$ python3 -q
>>> import numpy as np
>>> from numpy import linalg as LA
>>> np.set_printoptions(precision=2, suppress=True, linewidth=100)
>>> A = np.load("test3.npy")
>>> A
array([[3., 1., 0., 0., 0., 0., 0.],
       [0., 3., 1., 0., 0., 0., 0.],
       [0., 0., 3., 1., 0., 0., 0.],
       [0., 0., 0., 3., 1., 0., 0.],
       [0., 0., 0., 0., 3., 1., 0.],
       [0., 0., 0., 0., 0., 3., 1.],
       [0., 0., 0., 0., 0., 0., 3.]])
>>> t3 = np.stack([A, -3 * A, A[::-1]])
>>> t3.sum(axis=0)
array([[-6., -2.,  0.,  0.,  0.,  0.,  3.],
       [ 0., -6., -2.,  0.,  0.,  3.,  1.],
       [ 0.,  0., -6., -2.,  3.,  1.,  0.],
       [ 0.,  0.,  0., -3., -1.,  0.,  0.],
       [ 0.,  0.,  3.,  1., -6., -2.,  0.],
       [ 0.,  3.,  1.,  0.,  0., -6., -2.],
       [ 3.,  1.,  0.,  0.,  0.,  0., -6.]])
>>> np.einsum("bij,cij->bc", t3, t3)
array([[  69., -207.,   10.],
       [-207.,  621.,  -30.],
       [  10.,  -30.,   69.]])
>>> vec = np.array([4, 2, -4, 2, 5, -4, 0])
>>> y = A @ vec
>>> y
array([ 14.,   2., -10.,  11.,  11., -12.,   0.])
>>> LA.solve(A, y)
array([ 4.,  2., -4.,  2.,  5., -4.,  0.])
>>> X = np.loadtxt("data.csv", delimiter=",")
>>> X
array([[-1.,  0.,  0.,  0.,  0.,  0.,  0.],
       [ 0.,  0.,  0.,  0., -2.,  1.,  3.],
       [ 0.,  0.,  0.,  2.,  0.,  0.,  0.],
       [ 0.,  0.,  2., -2.,  0.,  0.,  0.],
       [ 0.,  0.,  0.,  0.,  1.,  0.,  1.],
       [ 0.,  2.,  0.,  0., -1.,  2.,  3.],
       [ 0., -2.,  0.,  0., -3., -2.,  3.]])
>>> # splits into 3 blocks
>>> rng = np.random.default_rng(561366)
>>> z = rng.permutation(7)
>>> z
array([0, 1, 4, 5, 2, 3, 6])
>>> Y = X[z][:, z]
>>> np.allclose(Y, X)
False
>>> np.round(LA.det(Y), 2), round(float(LA.det(X[z])), 2)
(np.float64(-80.0), -80.0)
>>> Y
array([[-1.,  0.,  0.,  0.,  0.,  0.,  0.],
       [ 0.,  0., -2.,  1.,  0.,  0.,  3.],
       [ 0.,  0.,  1.,  0.,  0.,  0.,  1.],
       [ 0.,  2., -1.,  2.,  0.,  0.,  3.],
       [ 0.,  0.,  0.,  0.,  0.,  2.,  0.],
       [ 0.,  0.,  0.,  0.,  2., -2.,  0.],
       [ 0., -2., -3., -2.,  0.,  0.,  3.]])
>>> r0 = np.array([-1, -1, 3, 2, -3, -2, 0])
>>> Y = X + np.outer(r0, np.eye(7)[1])
>>> round(float(LA.det(Y) / LA.det(X)), 2), np.round(1 + LA.solve(X, r0)[1], 2)
(1.3, np.float64(1.3))
>>> LA.matrix_rank(LA.inv(Y) - LA.inv(X), tol=1e-8)
np.int64(1)
>>> Y = np.array([[1, 1], [1, -1]])
>>> feats = np.kron(Y, np.kron(Y, Y))[rng.permutation(8)][:9]
>>> feats
array([[ 1,  1,  1,  1,  1,  1,  1,  1],
       [ 1,  1, -1, -1,  1,  1, -1, -1],
       [ 1, -1, -1,  1,  1, -1, -1,  1],
       [ 1,  1,  1,  1, -1, -1, -1, -1],
       [ 1, -1,  1, -1,  1, -1,  1, -1],
       [ 1, -1,  1, -1, -1,  1, -1,  1],
       [ 1,  1, -1, -1, -1, -1,  1,  1],
       [ 1, -1, -1,  1, -1,  1,  1, -1]])
>>> z = rng.permutation(8)
>>> Y = feats[:, z] * rng.choice([-1, 1], 8)
>>> Y
array([[-1,  1,  1,  1, -1,  1, -1, -1],
       [ 1,  1,  1,  1,  1, -1, -1,  1],
       [-1, -1, -1,  1, -1, -1, -1,  1],
       [ 1, -1,  1, -1, -1, -1, -1, -1],
       [ 1, -1, -1,  1,  1,  1, -1, -1],
       [-1,  1, -1, -1,  1, -1, -1, -1],
       [-1, -1,  1, -1,  1,  1, -1,  1],
       [ 1,  1, -1, -1, -1,  1, -1,  1]])
>>> Uu, _, VT = LA.svd(feats.T @ Y)
>>> z
array([7, 5, 1, 4, 3, 6, 0, 2])
>>> Uu @ VT
array([[ 0.,  0.,  0.,  0.,  0.,  0., -1.,  0.],
       [ 0.,  0.,  1.,  0.,  0.,  0.,  0.,  0.],
       [ 0.,  0.,  0.,  0.,  0.,  0.,  0., -1.],
       [ 0.,  0.,  0.,  0., -1.,  0.,  0.,  0.],
       [ 0.,  0.,  0.,  1.,  0.,  0.,  0.,  0.],
       [ 0.,  1.,  0.,  0.,  0.,  0.,  0.,  0.],
       [ 0.,  0.,  0.,  0.,  0.,  1.,  0.,  0.],
       [-1.,  0.,  0.,  0.,  0.,  0.,  0.,  0.]])
>>> r0 = np.array([3, 3, 6, 7, -1, -7, 6])
>>> data = 2 * np.eye(7) + np.outer(r0, r0)
>>> data
array([[ 11.,   9.,  18.,  21.,  -3., -21.,  18.],
       [  9.,  11.,  18.,  21.,  -3., -21.,  18.],
       [ 18.,  18.,  38.,  42.,  -6., -42.,  36.],
       [ 21.,  21.,  42.,  51.,  -7., -49.,  42.],
       [ -3.,  -3.,  -6.,  -7.,   3.,   7.,  -6.],
       [-21., -21., -42., -49.,   7.,  51., -42.],
       [ 18.,  18.,  36.,  42.,  -6., -42.,  38.]])
>>> vals, evecs = LA.eigh(data)
>>> vec = np.array([0, 1, 1, -2, 3, 3, 0])
>>> evecs * np.sqrt(vals) @ evecs.T
array([[ 2.  ,  0.59,  1.18,  1.38, -0.2 , -1.38,  1.18],
       [ 0.59,  2.  ,  1.18,  1.38, -0.2 , -1.38,  1.18],
       [ 1.18,  1.18,  3.78,  2.76, -0.39, -2.76,  2.36],
       [ 1.38,  1.38,  2.76,  4.63, -0.46, -3.22,  2.76],
       [-0.2 , -0.2 , -0.39, -0.46,  1.48,  0.46, -0.39],
       [-1.38, -1.38, -2.76, -3.22,  0.46,  4.63, -2.76],
       [ 1.18,  1.18,  2.36,  2.76, -0.39, -2.76,  3.78]])
>>> LA.eigvalsh(data[1:, 1:])
array([  2.,   2.,   2.,   2.,   2., 182.])
>>> evecs * np.maximum(vals, 0) @ evecs.T
array([[ 11.,   9.,  18.,  21.,  -3., -21.,  18.],
       [  9.,  11.,  18.,  21.,  -3., -21.,  18.],
       [ 18.,  18.,  38.,  42.,  -6., -42.,  36.],
       [ 21.,  21.,  42.,  51.,  -7., -49.,  42.],
       [ -3.,  -3.,  -6.,  -7.,   3.,   7.,  -6.],
       [-21., -21., -42., -49.,   7.,  51., -42.],
       [ 18.,  18.,  36.,  42.,  -6., -42.,  38.]])
>>> (np.sign(evecs[:, -1].round(6)) == np.sign(evecs[0, -1].round(6))).astype(int)
array([1, 1, 1, 1, 0, 0, 1])
